$ python3 -q
>>> import numpy as np
>>> np.set_printoptions(precision=2, suppress=True, linewidth=120, legacy="1.25")
>>> def rnd(a):
...     return np.round(a, 2) + 0
... 
>>> M = np.loadtxt("layer15.csv", delimiter=",")
>>> M
array([[-17.,   2.,   2.,   3.,   0.,   3.,   1.,   0.],
       [  1.,   2.,   3.,   1.,   1.,   0.,   3.,   0.],
       [  2.,   1.,   3.,   3.,   3.,   0.,   2.,   2.],
       [  2.,   2.,   2.,  20.,   3.,   3.,   3.,   0.],
       [  2.,   2.,   1.,   1., -37.,   0.,   0.,   0.],
       [  2.,   1.,   3.,   3.,   2.,  42.,   1.,   0.],
       [  3.,   2.,   2.,   1.,   2.,   2.,  42.,   1.],
       [  3.,   2.,   0.,   1.,   2.,   2.,   3.,  20.]])
>>> ang = np.radians(90)
>>> r_ = np.eye(8)
>>> r_[2, 2] = r_[1, 1] = np.cos(ang)
>>> r_[2, 1], r_[1, 2] = -np.sin(ang), np.sin(ang)
>>> rnd(r_)
array([[ 1.,  0.,  0.,  0.,  0.,  0.,  0.,  0.],
       [ 0.,  0.,  1.,  0.,  0.,  0.,  0.,  0.],
       [ 0., -1.,  0.,  0.,  0.,  0.,  0.,  0.],
       [ 0.,  0.,  0.,  1.,  0.,  0.,  0.,  0.],
       [ 0.,  0.,  0.,  0.,  1.,  0.,  0.,  0.],
       [ 0.,  0.,  0.,  0.,  0.,  1.,  0.,  0.],
       [ 0.,  0.,  0.,  0.,  0.,  0.,  1.,  0.],
       [ 0.,  0.,  0.,  0.,  0.,  0.,  0.,  1.]])
>>> Y = M @ r_.T
>>> np.abs(Y - M).max(axis=0)
array([0., 2., 5., 0., 0., 0., 0., 0.])
>>> rnd(np.linalg.svd(M, compute_uv=False)), rnd(np.linalg.svd(Y, compute_uv=False))
(array([45.26, 40.71, 37.06, 20.72, 20.07, 16.8 ,  4.29,  0.74]), array([45.26, 40.71, 37.06, 20.72, 20.07, 16.8 ,  4.29,  0.74]))
>>> vec = np.array([-3, -1, -2, 1, -2, 2, -1, 1])
>>> a = np.maximum(M @ vec, 0)
>>> a
array([53.,  0.,  0.,  5., 65., 69.,  0.,  7.])
>>> np.maximum(M @ vec, 0) - np.maximum(-M @ vec, 0)
array([ 53., -15., -16.,   5.,  65.,  69., -55.,   7.])
>>> M.T @ a
array([ -602.,   329.,   388.,   538., -2238.,  3086.,   158.,   140.])
>>> np.flatnonzero(a > 1e-9)
array([0, 3, 4, 5, 7])
>>> E = np.load("out9.npy")
>>> E
array([[ -3,  -3,  -1,   3,   3,   1],
       [ -5,  -1,  -2,   5,   1,   2],
       [ -2,  -4,  -4,   2,   4,   4],
       [  0,   0,   0, -12, -12,  -4],
       [  0,   0,   0, -20,  -4,  -8],
       [  0,   0,   0,  -8, -16, -16]])
>>> rnd(np.linalg.det(E))
112896.0
>>> E.inv()
Traceback (most recent call last):
  File "<python-input-22>", line 1, in <module>
    E.inv()
    ^^^^^
AttributeError: 'numpy.ndarray' object has no attribute 'inv'
>>> rnd(np.abs(np.linalg.eigvals(E)).max())
32.4
>>> rnd(np.sort(np.abs(np.linalg.eigvals(E))))
array([ 2.23,  2.33,  8.1 ,  8.91,  9.31, 32.4 ])
>>> E @ E
array([[  26,   16,   13, -130,  -80,  -65],
       [  24,   24,   15, -120, -120,  -75],
       [  34,   26,   26, -170, -130, -130],
       [   0,    0,    0,  416,  256,  208],
       [   0,    0,    0,  384,  384,  240],
       [   0,    0,    0,  544,  416,  416]])
>>> rnd(np.linalg.norm(E) ** 2 / np.linalg.norm(E, 2) ** 2)
1.25
>>> rnd(np.linalg.norm(E, axis=1))
array([ 6.16,  7.75,  8.49, 17.44, 21.91, 24.  ])
>>> rnd(np.linalg.norm(E, axis=0))
array([ 6.16,  5.1 ,  4.58, 25.42, 21.02, 18.89])
>>> np.linalg.norm(E, axis=1).argmax()
5
>>> rnd(np.linalg.norm(E[1], 1)), rnd(np.linalg.norm(E[1], np.inf))
(16.0, 5.0)
>>> rnd(np.linalg.norm(E, "nuc"))
67.69
>>> def softmax(z):
...     e = np.exp(z - z.max(axis=-1, keepdims=True))
...     return e / e.sum(axis=-1, keepdims=True)
... 
>>> rnd(softmax(10 * E[4]))
array([0.33, 0.33, 0.33, 0.  , 0.  , 0.  ])
>>> rnd(softmax(E).sum(axis=1))
array([1., 1., 1., 1., 1., 1.])
>>> att = E @ E.T / np.sqrt(6)
>>> rnd(softmax(att)[4] @ E)
array([  0.,   0.,   0., -20.,  -4.,  -8.])
>>> rnd(softmax(att + np.triu(np.full(att.shape, -np.inf), 1)))
array([[1., 0., 0., 0., 0., 0.],
       [0., 1., 0., 0., 0., 0.],
       [0., 0., 1., 0., 0., 0.],
       [0., 0., 0., 1., 0., 0.],
       [0., 0., 0., 0., 1., 0.],
       [0., 0., 0., 0., 0., 1.]])
>>> rnd(softmax(att))
array([[0.07, 0.15, 0.78, 0.  , 0.  , 0.  ],
       [0.  , 1.  , 0.  , 0.  , 0.  , 0.  ],
       [0.  , 0.  , 1.  , 0.  , 0.  , 0.  ],
       [0.  , 0.  , 0.  , 0.  , 0.  , 1.  ],
       [0.  , 0.  , 0.  , 0.  , 1.  , 0.  ],
       [0.  , 0.  , 0.  , 0.  , 0.  , 1.  ]])
>>> m1 = np.load("arr.npy")
>>> m1
array([[-18.34,  -4.35,  18.78,  22.78,   3.06,  -8.88,  -3.28, -17.78,  -0.18],
       [-19.34,  -6.51,  18.17,  25.3 ,   2.94,  -8.34,  -3.62, -17.9 ,   0.58],
       [-18.26,  -7.8 ,  16.43,  25.44,   2.7 ,  -9.48,  -2.46, -19.91,  -2.17],
       [-19.31,  -6.73,  18.23,  24.55,   3.91,  -8.71,  -2.23, -18.01,  -0.72],
       [-16.88,  -7.85,  18.37,  23.88,   2.33, -10.63,  -2.33, -17.99,  -1.48],
       [-18.4 ,  -8.72,  17.71,  24.49,   1.63,  -7.74,  -3.61, -18.83,   0.07],
       [-19.26,  -5.04,  16.63,  23.24,   2.83,  -9.15,  -3.5 , -17.4 ,   1.86],
       [-18.65,  -6.38,  15.97,  24.72,   0.76,  -8.87,  -2.18, -18.1 ,  -0.57],
       [-18.88,  -5.65,  18.24,  23.51,   4.25,  -8.39,  -3.77, -16.46,   3.85],
       [-17.75,  -6.97,  16.14,  24.91,   2.29,  -8.66,  -2.47, -17.43,  -1.88],
       [-18.42,  -6.75,  17.49,  24.31,   3.88,  -9.9 ,  -1.95, -18.52,   1.04],
       [-17.57,  -5.78,  19.07,  23.47,   3.28, -10.1 ,  -4.06, -18.5 ,  -0.13],
       [-18.07,  -7.22,  18.74,  24.78,   4.47,  -8.7 ,  -2.97, -16.72,   0.29],
       [-18.31,  -5.4 ,  18.84,  22.55,   2.  ,  -8.52,  -4.19, -16.95,   0.7 ],
       [-16.58,  -8.03,  18.  ,  24.88,   3.92,  -9.45,  -2.88, -17.81,   0.9 ],
       [-17.43,  -4.16,  18.19,  24.06,   1.1 ,  -9.23,  -2.44, -16.17,  -1.28],
       [-18.67,  -5.84,  18.94,  23.86,   2.5 ,  -9.68,  -4.05, -18.7 ,  -1.08],
       [-17.25,  -4.6 ,  17.69,  25.15,   2.45,  -9.21,  -1.32, -18.  ,  -1.77],
       [-17.48,  -5.68,  18.93,  24.28,   1.89,  -9.77,  -4.94, -17.42,  -0.47],
       [-18.31,  -5.18,  19.05,  24.43,   1.89,  -8.36,  -3.8 , -20.14,  -0.25],
       [-17.14,  -4.51,  17.5 ,  22.31,   2.97,  -8.84,  -4.11, -19.65,  -0.47],
       [-18.59,  -4.5 ,  18.77,  23.75,   2.76,  -7.96,  -2.55, -18.85,  -0.4 ],
       [-18.05,  -6.97,  17.74,  25.65,   4.65,  -9.46,  -3.32, -19.12,  -1.1 ],
       [-16.4 ,  -6.1 ,  17.1 ,  24.77,   3.23,  -7.23,  -2.59, -18.91,  -1.62],
       [-17.27,  -5.87,  18.09,  24.22,   3.92,  -7.89,  -2.95, -17.12,  -0.44],
       [-18.25,  -6.21,  18.27,  23.41,   2.63,  -9.65,  -4.03, -19.91,  -1.53],
       [-18.51,  -7.07,  16.86,  22.93,   0.7 ,  -9.77,  -4.85, -18.42,  -0.77],
       [-17.67,  -5.74,  19.79,  23.83,   3.54,  -7.66,  -2.51, -19.15,  -0.38]])
>>> D = np.linalg.norm(m1[:, None] - m1[None], axis=-1)
>>> (D + 1e9 * np.eye(28)).round(6).argmin(axis=1)
array([21,  3,  9,  1, 14,  1, 13,  9,  6,  7,  3, 16, 24,  0, 12, 17, 25, 15, 11, 21,  0,  0,  3, 24, 12, 16, 25, 21])
>>> rnd(D[:5, :5])
array([[0.  , 3.66, 5.85, 3.5 , 4.69],
       [3.66, 0.  , 4.49, 2.31, 4.63],
       [5.85, 4.49, 0.  , 3.76, 3.71],
       [3.5 , 2.31, 3.76, 0.  , 3.79],
       [4.69, 4.63, 3.71, 3.79, 0.  ]])
>>> D.shape
(28, 28)
>>> np.flatnonzero(D[15] < D.mean() / 2)
array([15])
>>> D[15].round(6).argsort(kind="stable")[:4]
array([15, 17,  0, 18])
